$ ipython --no-banner

In [1]: import numpy as np

In [2]: np.set_printoptions(suppress=True, linewidth=160)

In [3]: u = np.array([2, 2, 1, 0, 0])

In [4]: rng = np.random.default_rng(5)

In [5]: J = np.outer(rng.normal(size=15), u) + 0.3 * rng.normal(size=(15, 5))

In [6]: J.round(2) + 0
Out[6]: 
array([[-2.12, -1.63, -1.15, -0.19, -0.15],
       [-2.86, -2.48, -1.34, -0.18,  0.12],
       [-0.25, -0.99, -0.33, -0.29, -0.05],
       [ 0.45,  0.85,  0.41, -0.09, -0.31],
       [ 2.15,  1.94,  0.73,  0.07, -0.33],
       [ 0.57,  0.43, -0.49,  0.08, -0.33],
       [-1.1 , -1.09, -1.15, -0.07, -0.08],
       [-1.28, -1.92, -0.56, -0.33, -0.1 ],
       [ 1.25,  1.93,  0.92,  0.73,  0.19],
       [ 3.52,  3.52,  1.45, -0.02,  0.41],
       [ 0.43,  0.6 ,  0.27,  0.18, -0.11],
       [-2.51, -2.39, -1.2 , -0.26,  0.27],
       [-2.31, -2.28, -1.34,  0.29, -0.11],
       [ 2.91,  2.86,  1.73, -0.32, -0.38],
       [ 0.59,  0.05,  0.11,  0.  , -0.13]])

In [7]: Xc = (J - J.mean(axis=0)) / J.std(axis=0)

In [8]: np.round(Xc.std(axis=0), 2)
Out[8]: array([1., 1., 1., 1., 1.])

In [9]: c = np.linalg.lstsq(np.delete(Xc, 4, axis=1), Xc[:, 4])[0]

In [10]: c.round(2)
Out[10]: array([-0.98,  0.49,  0.35,  0.14])

In [11]: q, V = np.linalg.qr(J[:, :2])[0], np.linalg.qr(J[:, 2:])[0]

In [12]: sig = np.linalg.svd(q.T @ V, compute_uv=False)

In [13]: round(float(np.linalg.norm(q @ q.T - V @ V.T, 2)), 2)
Out[13]: 1.0

In [14]: np.round(np.degrees(np.arccos(sig.clip(0, 1))), 2)
Out[14]: array([16.38, 61.17])

In [15]: gram = np.cov(J, rowvar=False)

In [16]: np.round(np.median(J, axis=0), 2)
Out[16]: array([ 0.43,  0.05, -0.33, -0.07, -0.11])

In [17]: np.argsort(-J.std(axis=0).round(6), kind="stable")
Out[17]: array([0, 1, 2, 3, 4])

In [18]: np.round(np.corrcoef(J.T), 2)
Out[18]: 
array([[ 1.  ,  0.98,  0.95,  0.2 , -0.14],
       [ 0.98,  1.  ,  0.96,  0.3 , -0.09],
       [ 0.95,  0.96,  1.  ,  0.2 , -0.09],
       [ 0.2 ,  0.3 ,  0.2 ,  1.  ,  0.16],
       [-0.14, -0.09, -0.09,  0.16,  1.  ]])

In [19]: gram.shape
Out[19]: (5, 5)

In [20]: x = np.array([3, 3, 0, 5, 2])

In [21]: target = J @ x

In [22]: np.round(np.linalg.pinv(J) @ J, 2) + 0
Out[22]: 
array([[1., 0., 0., 0., 0.],
       [0., 1., 0., 0., 0.],
       [0., 0., 1., 0., 0.],
       [0., 0., 0., 1., 0.],
       [0., 0., 0., 0., 1.]])

In [23]: np.round(np.linalg.lstsq(J, target)[0], 2) + 0
Out[23]: array([3., 3., 0., 5., 2.])

In [24]: target = target + 0.05 * rng.normal(size=15)

In [25]: target.round(2)
Out[25]: array([-12.5 , -16.61,  -5.31,   2.76,  11.87,   2.75,  -7.08, -11.45,  13.54,  21.82,   3.75, -15.5 , -12.51,  14.94,   1.64])

In [26]: c, *_ = np.linalg.lstsq(J, target)

In [27]: [round(float(np.linalg.norm(np.linalg.solve(J.T @ J + lam * np.eye(5), J.T @ target))), 2) for lam in (0, 1, 10, 100)]
Out[27]: [6.86, 4.98, 3.83, 2.26]

In [28]: c.round()
Out[28]: array([3., 3., 0., 5., 2.])

In [29]: round(float(np.linalg.norm(target - J @ c)), 2)
Out[29]: 0.11

In [30]: u = np.array([2, 3, 2]) + 0.5

In [31]: X = np.eye(3) - 2 * np.outer(u, u) / (u @ u)

In [32]: X.round(2)
Out[32]: 
array([[ 0.49, -0.71, -0.51],
       [-0.71,  0.01, -0.71],
       [-0.51, -0.71,  0.49]])

In [33]: # equal to its transpose

In [34]: np.round(np.linalg.pinv(X), 2)
Out[34]: 
array([[ 0.49, -0.71, -0.51],
       [-0.71,  0.01, -0.71],
       [-0.51, -0.71,  0.49]])

In [35]: np.round(np.linalg.norm(X, axis=0), 2)
Out[35]: array([1., 1., 1.])

In [36]: np.round(X @ X.T, 2) + 0
Out[36]: 
array([[1., 0., 0.],
       [0., 1., 0.],
       [0., 0., 1.]])

In [37]: round(float(X[:, 0] @ X[:, 2]), 2)
Out[37]: 0.0

In [38]: np.round(X.T @ X, 2) + 0
Out[38]: 
array([[1., 0., 0.],
       [0., 1., 0.],
       [0., 0., 1.]])

In [39]: other = np.linalg.inv(X)

In [40]: round(np.linalg.det(X) * np.linalg.det(other), 2)
Out[40]: np.float64(1.0)

In [41]: round(float(np.linalg.slogdet(X)[0]), 2)
Out[41]: -1.0

In [42]: other.round(2)
Out[42]: 
array([[ 0.49, -0.71, -0.51],
       [-0.71,  0.01, -0.71],
       [-0.51, -0.71,  0.49]])

In [43]: (np.abs(other) > 1e-9).astype(int)
Out[43]: 
array([[1, 1, 1],
       [1, 1, 1],
       [1, 1, 1]])

In [44]: np.round(np.linalg.inv(other), 2)
Out[44]: 
array([[ 0.49, -0.71, -0.51],
       [-0.71,  0.01, -0.71],
       [-0.51, -0.71,  0.49]])

In [45]: np.round(X @ other, 2) + 0
Out[45]: 
array([[1., 0., 0.],
       [0., 1., 0.],
       [0., 0., 1.]])
